>>> import numpy as np
>>> import numpy.linalg as la
>>> np.set_printoptions(precision=2, suppress=True, linewidth=100)
>>> def rnd(a):
...     return np.round(a, 2) + 0
... 
>>> A = np.load("w.npy")
>>> A
array([[  4,  16,   3],
       [ -4, -16,   4],
       [ -1,  -4,   0],
       [  2,   8,   1],
       [ -3, -12,   0],
       [ -5, -20,   3]])
>>> rk = la.matrix_rank(A)
>>> print(rk)
2
>>> ns = la.svd(A)[2][rk:].T
>>> ns.shape
(3, 1)
>>> la.matrix_rank(A.T @ A), la.matrix_rank(A @ A.T)
(np.int64(2), np.int64(2))
>>> [int(la.matrix_rank(A[:, :j + 1])) for j in range(3)]
[1, 1, 2]
>>> left, s, VT = la.svd(A)
>>> V = VT[:(s > 1e-8).sum()]
>>> rng = np.random.default_rng(39)
>>> x0 = A[1] + -2 * A[2] + rng.integers(2) * np.eye(3)[1]
>>> print(x0)
[-2. -7.  4.]
>>> la.matrix_rank(np.vstack([A, x0]))
np.int64(3)
>>> np.allclose(V.T @ V @ x0, x0)
False
>>> M = np.load("case19.npy")
>>> M
array([[ 1,  0,  0,  0,  0,  0],
       [-2,  1,  0,  0,  0,  0],
       [ 1,  5,  1,  0,  0,  0],
       [ 1, -3, -1,  1,  0,  0],
       [-3, -2,  2,  5,  1,  0],
       [-3, -5, -2,  5,  1,  1]])
>>> print(round(np.log10(la.cond(M))))
3
>>> la.matrix_rank(M, rtol=0.1)
np.int64(4)
>>> np.argsort(-la.norm(M, axis=0).round(6), kind="stable")[:3]
array([1, 3, 0])
>>> rnd(la.norm(M, "nuc"))
np.float64(20.88)
>>> rnd(la.norm(M, 2))
np.float64(10.65)
>>> print(rnd(la.norm(M[1] - M[4])))
6.32
>>> other = np.array([[-3, -5, 2, 0], [0, -2, -3, 0], [-4, -4, 0, -4], [-5, 4, -2, 3]])
>>> other[-1] = other[0]
>>> feats = other + 0.1 * np.eye(4)
>>> feats
array([[-2.9, -5. ,  2. ,  0. ],
       [ 0. , -1.9, -3. ,  0. ],
       [-4. , -4. ,  0.1, -4. ],
       [-3. , -5. ,  2. ,  0.1]])
>>> other = feats / la.norm(feats, axis=1, keepdims=True)
>>> G = other @ other.T
>>> print((G - 2 * np.eye(4)).round(6).argmax(axis=1))
[3 2 0 0]
>>> rnd(la.norm(other, axis=1))
array([1., 1., 1., 1.])
>>> print((np.abs(G) > 0.9).astype(int))
[[1 0 0 1]
 [0 1 0 0]
 [0 0 1 0]
 [1 0 0 1]]
>>> np.argwhere(np.triu(np.abs(G) > 0.95, 1))
array([[0, 3]])
>>> feats.shape
(4, 4)
>>> rnd(la.norm(feats))
np.float64(11.66)
>>> np.abs(feats).max()
np.float64(5.0)
>>> np.diff(feats, axis=0)
array([[ 2.9,  3.1, -5. ,  0. ],
       [-4. , -2.1,  3.1, -4. ],
       [ 1. , -1. ,  1.9,  4.1]])
>>> rnd(feats.mean(axis=0))
array([-2.48, -3.98,  0.28, -0.98])
>>> t3 = np.stack([feats, 4 * feats, feats[::-1]])
>>> t3.shape
(3, 4, 4)
>>> t3.sum(axis=0)
array([[-17.5, -30. ,  12. ,   0.1],
       [ -4. , -13.5, -14.9,  -4. ],
       [-20. , -21.9,  -2.5, -20. ],
       [-17.9, -30. ,  12. ,   0.5]])
>>> (t3 @ feats.T).shape
(3, 4, 4)
>>> mat = np.load("a.npy")
>>> mat
array([[ 0,  0,  2, -2, -5],
       [ 0,  0,  0,  0,  0],
       [ 1,  2, -3,  4,  2],
       [ 0,  0,  0,  0,  0],
       [-3,  0,  0, -1, -2],
       [ 0,  0,  0,  0,  0],
       [-2, -2, -2, -3, -1],
       [ 0,  0,  2, -2, -5],
       [ 0,  0,  0,  0,  0],
       [ 1,  2, -3,  4,  2],
       [-2, -2, -2, -3, -1],
       [-2,  1, -2,  3,  1],
       [ 0,  0,  0,  0,  0],
       [ 3,  1, -1,  1,  1],
       [ 3,  0,  2, -1, -3],
       [-2, -2, -2, -3, -1],
       [ 0,  0,  0,  0,  0],
       [ 3,  0,  2, -1, -3],
       [ 4,  2, -1,  3, -1],
       [-3,  0,  0, -1, -2],
       [-1, -1, -2, -1, -3],
       [ 0,  0,  0,  0,  0],
       [ 1, -1, -3, -2,  0]])
>>> Xs = mat - mat.mean(axis=0)
>>> left, s, VT = la.svd(Xs, full_matrices=False)
>>> rnd(VT[0] * np.sign(VT[0, np.abs(VT[0]).argmax()]))
array([ 0.28,  0.31, -0.29,  0.67,  0.54])
>>> print(np.searchsorted(np.cumsum(s ** 2) / (s ** 2).sum(), 0.9) + 1)
3
>>> rnd(s)
array([13.55, 10.21,  5.92,  4.04,  1.04])
>>> la.matrix_rank(Xs)
np.int64(5)
>>> print(rnd(Xs.mean(axis=0)))
[0. 0. 0. 0. 0.]
>>> rnd(np.abs(VT[-1]))
array([0.04, 0.85, 0.11, 0.5 , 0.1 ])
>>> rnd(la.norm(mat) ** 2 / la.norm(mat, 2) ** 2)
np.float64(1.94)
>>> print(rnd(la.norm(mat, 2)))
13.76
>>> rnd(la.norm(mat, axis=0))
array([9.  , 5.29, 8.06, 9.75, 9.95])
>>> rnd(la.norm(mat, 1)), rnd(la.norm(mat, np.inf))
(np.float64(35.0), np.float64(12.0))
>>> dist = la.norm(mat[:, None] - mat[None], axis=-1)
>>> rnd(dist[5])
array([5.74, 0.  , 5.83, 0.  , 3.74, 0.  , 4.69, 5.74, 0.  , 5.83, 4.69, 4.36, 0.  , 3.61, 4.8 ,
       4.69, 0.  , 4.8 , 5.57, 3.74, 4.  , 0.  , 3.87])
>>> (dist + 1e9 * np.eye(23)).round(6).argmin(axis=1)
array([ 7,  3,  9,  1, 19,  1, 10,  0,  1,  2,  6,  2,  1, 18, 17,  6,  1, 14, 13,  4,  4,  1,  6])
>>> np.flatnonzero(dist[5] < dist.mean() / 2)
array([ 1,  3,  5,  8, 12, 16, 21])
>>> la.matrix_rank(dist ** 2)
np.int64(7)
>>> dist.mean(axis=1).argmax()
np.int64(2)
>>> rnd(la.norm(mat - mat.mean(axis=0), axis=1))
array([5.14, 1.1 , 6.09, 1.1 , 3.37, 1.1 , 4.24, 5.14, 1.1 , 6.09, 4.24, 4.61, 1.1 , 3.88, 4.5 ,
       4.24, 1.1 , 4.5 , 5.5 , 3.37, 3.02, 1.1 , 3.44])
>>> other = np.c_[mat[:, :1] @ np.array([[-9]]), np.array([4, 5, 2, 2, 2, 3, 2, 5, 0, 3, 0, 2, 4, 0, 1, 2, 1, 2, 0, 0, 3, 5, 4])]
>>> print(other)
[[  0   4]
 [  0   5]
 [ -9   2]
 [  0   2]
 [ 27   2]
 [  0   3]
 [ 18   2]
 [  0   5]
 [  0   0]
 [ -9   3]
 [ 18   0]
 [ 18   2]
 [  0   4]
 [-27   0]
 [-27   1]
 [ 18   2]
 [  0   1]
 [-27   2]
 [-36   0]
 [ 27   0]
 [  9   3]
 [  0   5]
 [ -9   4]]
>>> print(rnd(la.norm(other - mat @ la.lstsq(mat, other)[0], axis=0)))
[ 0.   10.31]
>>> rnd(la.lstsq(mat, other[:, 0])[0])
array([-9.,  0.,  0.,  0.,  0.])
